$ ipython --no-banner

In [1]: import numpy as np

In [2]: np.set_printoptions(suppress=True, linewidth=200)

In [3]: F, _ = np.linalg.qr(np.array([[-0.4, 0.6, -0.5, -0.2, -0.6, 1.9],
   ...:     [-1.5, -0.8, 2.8, -0.6, -2.1, -0.3],
   ...:     [-0.3, 0.3, -0.5, 0.0, 1.0, 1.0],
   ...:     [0.3, -0.9, -0.4, 0.2, 1.8, 0.3],
   ...:     [-0.3, -1.9, 0.7, 0.8, -0.6, -1.7],
   ...:     [0.0, 1.1, 0.0, -1.3, -0.5, 0.0]]))

In [4]: F.round(3)
Out[4]: 
array([[-0.244,  0.311, -0.645, -0.063, -0.428, -0.491],
       [-0.916, -0.058,  0.301, -0.071,  0.203, -0.143],
       [-0.183,  0.173, -0.605, -0.039,  0.503,  0.562],
       [ 0.183, -0.414, -0.171, -0.622,  0.439, -0.432],
       [-0.183, -0.71 , -0.209, -0.143, -0.506,  0.376],
       [ 0.   ,  0.441,  0.234, -0.763, -0.272,  0.307]])

In [5]: # orthonormal columns

In [6]: rng = np.random.default_rng(264)

In [7]: other = F + rng.integers(-2, 3, (6, 2)) @ rng.integers(-2, 3, (2, 6))

In [8]: other.round(3)
Out[8]: 
array([[ 1.756, -1.689, -4.645, -2.063, -2.428, -2.491],
       [-0.916, -0.058,  0.301, -0.071,  0.203, -0.143],
       [-1.183, -1.827, -1.605,  3.961, -1.497,  4.562],
       [-1.817, -4.414, -2.171,  7.378, -3.561,  7.568],
       [-2.183, -0.71 ,  1.791,  3.857, -0.506,  4.376],
       [-1.   , -3.559, -2.766,  5.237, -4.272,  6.307]])

In [9]: np.abs(other - F).sum(axis=1)
Out[9]: array([14.,  0., 14., 28., 12., 24.])

In [10]: np.linalg.matrix_rank(other - F, tol=1e-8)
Out[10]: np.int64(2)

In [11]: np.round(np.linalg.svd(other - F, compute_uv=False), 3) + 0
Out[11]: array([18.585,  7.389,  0.   ,  0.   ,  0.   ,  0.   ])

In [12]: vec = np.array([3, 1, 3, 1, -3, 5])

In [13]: target = F @ vec

In [14]: b, lr = np.zeros(6), 1 / np.linalg.norm(F, 2) ** 2

In [15]: for i in range(4):
    ...:     b -= lr * F.T @ (F @ b - target)
    ...:     if i % 1 == 0: print(i, round(np.linalg.norm(F @ b - target), 3))
    ...: 
0 0.0
1 0.0
2 0.0
3 0.0

In [16]: np.round(np.linalg.cond(F), 3)
Out[16]: np.float64(1.0)

In [17]: T = np.stack([F, 3 * F, F[::-1]])

In [18]: np.round(np.linalg.norm(T, axis=(1, 2)), 3)
Out[18]: array([2.449, 7.348, 2.449])

In [19]: (T @ F.T).shape
Out[19]: (3, 6, 6)

In [20]: np.round(np.linalg.det(T), 3)
Out[20]: array([  -1., -729.,    1.])

In [21]: np.linalg.matrix_rank(T)
Out[21]: array([6, 6, 6])

In [22]: np.linalg.matrix_rank(T.reshape(3, -1))
Out[22]: np.int64(2)

In [23]: T.shape
Out[23]: (3, 6, 6)

In [24]: np.round(np.linalg.norm(F, axis=0), 3)
Out[24]: array([1., 1., 1., 1., 1., 1.])

In [25]: np.round(F @ F.T, 3) + 0
Out[25]: 
array([[1., 0., 0., 0., 0., 0.],
       [0., 1., 0., 0., 0., 0.],
       [0., 0., 1., 0., 0., 0.],
       [0., 0., 0., 1., 0., 0.],
       [0., 0., 0., 0., 1., 0.],
       [0., 0., 0., 0., 0., 1.]])

In [26]: np.round(np.linalg.svd(F, compute_uv=False), 3)
Out[26]: array([1., 1., 1., 1., 1., 1.])

In [27]: idx = rng.permutation(6)

In [28]: idx
Out[28]: array([3, 5, 1, 4, 0, 2])

In [29]: other = F[idx][:, idx]

In [30]: np.allclose(other, F)
Out[30]: False

In [31]: np.round(np.sort(np.abs(np.linalg.eigvals(other))), 3)
Out[31]: array([1., 1., 1., 1., 1., 1.])

In [32]: round(float(np.trace(other)), 3)
Out[32]: -1.729

In [33]: np.round(np.diag(other), 3)
Out[33]: array([-0.622,  0.307, -0.058, -0.506, -0.244, -0.605])

In [34]: round(np.linalg.det(other), 3), round(np.linalg.det(F[idx]), 3)
Out[34]: (np.float64(-1.0), np.float64(-1.0))

In [35]: other.round(3)
Out[35]: 
array([[-0.622, -0.432, -0.414,  0.439,  0.183, -0.171],
       [-0.763,  0.307,  0.441, -0.272,  0.   ,  0.234],
       [-0.071, -0.143, -0.058,  0.203, -0.916,  0.301],
       [-0.143,  0.376, -0.71 , -0.506, -0.183, -0.209],
       [-0.063, -0.491,  0.311, -0.428, -0.244, -0.645],
       [-0.039,  0.562,  0.173,  0.503, -0.183, -0.605]])
